$ python -q
>>> import numpy as np
>>> np.set_printoptions(suppress=True, linewidth=140)
>>> m1 = np.loadtxt("block6.csv", delimiter=",")
>>> m1
array([[3., 0., 3.],
       [0., 0., 0.],
       [0., 2., 1.],
       [0., 2., 1.]])
>>> # looks like rank 2
>>> left, s, Vt = np.linalg.svd(m1)
>>> vecs = Vt[:(s > 1e-8).sum()]
>>> rng = np.random.default_rng(914)
>>> x0 = m1[1] + -3 * m1[3] + rng.integers(2) * np.eye(3)[0]
>>> x0
array([ 1., -6., -3.])
>>> np.linalg.matrix_rank(np.vstack([m1, x0]))
np.int64(3)
>>> np.round(np.diag(vecs.T @ vecs), 2)
array([0.56, 0.89, 0.56])
>>> [round(float(x), 2) for x in np.linalg.svd(m1, compute_uv=False)[:3]]
[4.45, 2.86, 0.0]
>>> np.linalg.matrix_rank(m1, rtol=0.1)
np.int64(2)
>>> left, s, Vt = np.linalg.svd(m1)
>>> s.round(2) + 0
array([4.45, 2.86, 0.  ])
>>> A2 = left[:, :2] @ np.diag(s[:2]) @ Vt[:2]
>>> round(float(np.abs(m1 - A2).max()), 2)
0.0
>>> np.round(np.linalg.norm(m1 - A2, 2), 2), np.round(s[2], 2)
(np.float64(0.0), np.float64(0.0))
>>> np.round(np.trace(np.linalg.pinv(m1) @ m1), 2)
np.float64(2.0)
>>> np.allclose(m1[:-1].T @ np.linalg.lstsq(m1[:-1].T, m1[-1])[0], m1[-1])
True
>>> np.abs(np.diag(np.linalg.qr(m1)[1])) > 1e-9
array([ True,  True, False])
>>> np.linalg.lstsq(m1[:-1].T, m1[-1])[2]
np.int32(2)
>>> A = np.load("out2.npy")
>>> A
array([[-15.92,  11.92,  -7.94],
       [-14.29,  10.3 ,  -6.77],
       [-13.09,   9.11,  -5.92],
       [ -7.48,   3.73,  -2.24],
       [ -4.24,   0.91,  -0.49],
       [ -1.73,  -0.67,   0.29],
       [ -1.05,  -0.76,   0.26],
       [ -1.02,  -0.75,   0.25],
       [ -0.67,  -0.62,   0.16],
       [ -0.12,  -0.12,   0.01],
       [  0.4 ,   0.35,   0.08],
       [  0.92,   0.62,   0.34],
       [  1.29,   0.72,   0.59],
       [  2.  ,   0.77,   1.16],
       [  2.23,   0.75,   1.35],
       [  2.24,   0.75,   1.37],
       [  5.45,  -0.19,   4.46],
       [  6.73,  -0.77,   5.75],
       [ 10.3 ,  -2.72,   9.46],
       [ 14.4 ,  -5.28,  13.79],
       [ 16.87,  -6.94,  16.41],
       [ 17.09,  -7.09,  16.64]])
>>> Xs = A - A.mean(axis=1)
Traceback (most recent call last):
  File "<python-input-25>", line 1, in <module>
    Xs = A - A.mean(axis=1)
         ~~^~~~~~~~~~~~~~~~
ValueError: operands could not be broadcast together with shapes (22,3) (22,) 
>>> Xs = A - A.mean(axis=0)
>>> left, s, Vt = np.linalg.svd(Xs, full_matrices=False)
>>> np.abs(left[:, 0]).argmax()
np.int64(21)
>>> np.abs(Vt[0]).argmax()
np.int64(0)
>>> np.linalg.matrix_rank(Xs)
np.int64(3)
>>> np.round(s ** 2 / (s ** 2).sum(), 2)
array([0.97, 0.02, 0.01])
>>> np.searchsorted(np.cumsum(s ** 2) / (s ** 2).sum(), 0.9) + 1
np.int64(1)
>>> O, vecs = np.linalg.qr(A[:, :2])[0], np.linalg.qr(A[:, 2:])[0]
>>> s = np.linalg.svd(O.T @ vecs, compute_uv=False)
>>> s.round(2)
array([0.96])
>>> np.round(np.degrees(np.arccos(s.clip(0, 1))), 2)
array([16.19])
>>> G = np.cov(A, rowvar=False)
>>> round(np.corrcoef(A[:, 0], A[:, 2])[0, 1], 2)
np.float64(0.97)
>>> G.round(2)
array([[ 79.6 , -39.99,  57.28],
       [-39.99,  22.67, -28.15],
       [ 57.28, -28.15,  44.03]])
>>> np.round(np.median(A, axis=0), 2)
array([0.66, 0.12, 0.32])
>>> np.argsort(-A.std(axis=0).round(6), kind="stable")
array([0, 2, 1])
>>> np.round(np.linalg.eigvalsh(G)[::-1], 2)
array([141.84,   3.27,   1.18])
>>> np.round(np.polyfit(A[:, 0], A[:, 2], 1), 2)
array([0.72, 1.56])
>>> np.argwhere(np.triu(np.abs(np.corrcoef(A.T)) > 0.8, 1))
array([[0, 1],
       [0, 2],
       [1, 2]])
>>> lab = A[:, 2] > np.median(A[:, 2])
>>> f = A[lab].mean(axis=0) - A[~lab].mean(axis=0)
>>> lab.astype(int)
array([0, 0, 0, 0, 0, 0, 0, 0, 0, 0, 0, 1, 1, 1, 1, 1, 1, 1, 1, 1, 1, 1])
>>> ((A - A.mean(axis=0)) @ f > 0).astype(int)
array([0, 0, 0, 0, 0, 0, 0, 0, 0, 0, 0, 0, 0, 1, 1, 1, 1, 1, 1, 1, 1, 1])
>>> A2 = A + rng.integers(-2, 3, (22, 1)) @ rng.integers(-2, 3, (1, 3))
>>> A2.round(2)
array([[-17.92,  11.92,  -9.94],
       [-14.29,  10.3 ,  -6.77],
       [ -9.09,   9.11,  -1.92],
       [ -3.48,   3.73,   1.76],
       [ -2.24,   0.91,   1.51],
       [  0.27,  -0.67,   2.29],
       [ -1.05,  -0.76,   0.26],
       [ -1.02,  -0.75,   0.25],
       [ -4.67,  -0.62,  -3.84],
       [ -4.12,  -0.12,  -3.99],
       [  0.4 ,   0.35,   0.08],
       [  4.92,   0.62,   4.34],
       [  5.29,   0.72,   4.59],
       [  6.  ,   0.77,   5.16],
       [ -1.77,   0.75,  -2.65],
       [  6.24,   0.75,   5.37],
       [  7.45,  -0.19,   6.46],
       [  6.73,  -0.77,   5.75],
       [  6.3 ,  -2.72,   5.46],
       [ 12.4 ,  -5.28,  11.79],
       [ 14.87,  -6.94,  14.41],
       [ 19.09,  -7.09,  18.64]])
>>> np.round(np.abs(A2 - A).sum(axis=1), 2)
array([4., 0., 8., 8., 4., 4., 0., 0., 8., 8., 0., 8., 8., 8., 8., 8., 4., 0., 8., 4., 4., 4.])
>>> np.round(np.linalg.svd(A2 - A, compute_uv=False), 2) + 0
array([19.39,  0.  ,  0.  ])
>>> np.linalg.matrix_rank(A2 - A, tol=1e-8)
np.int64(1)
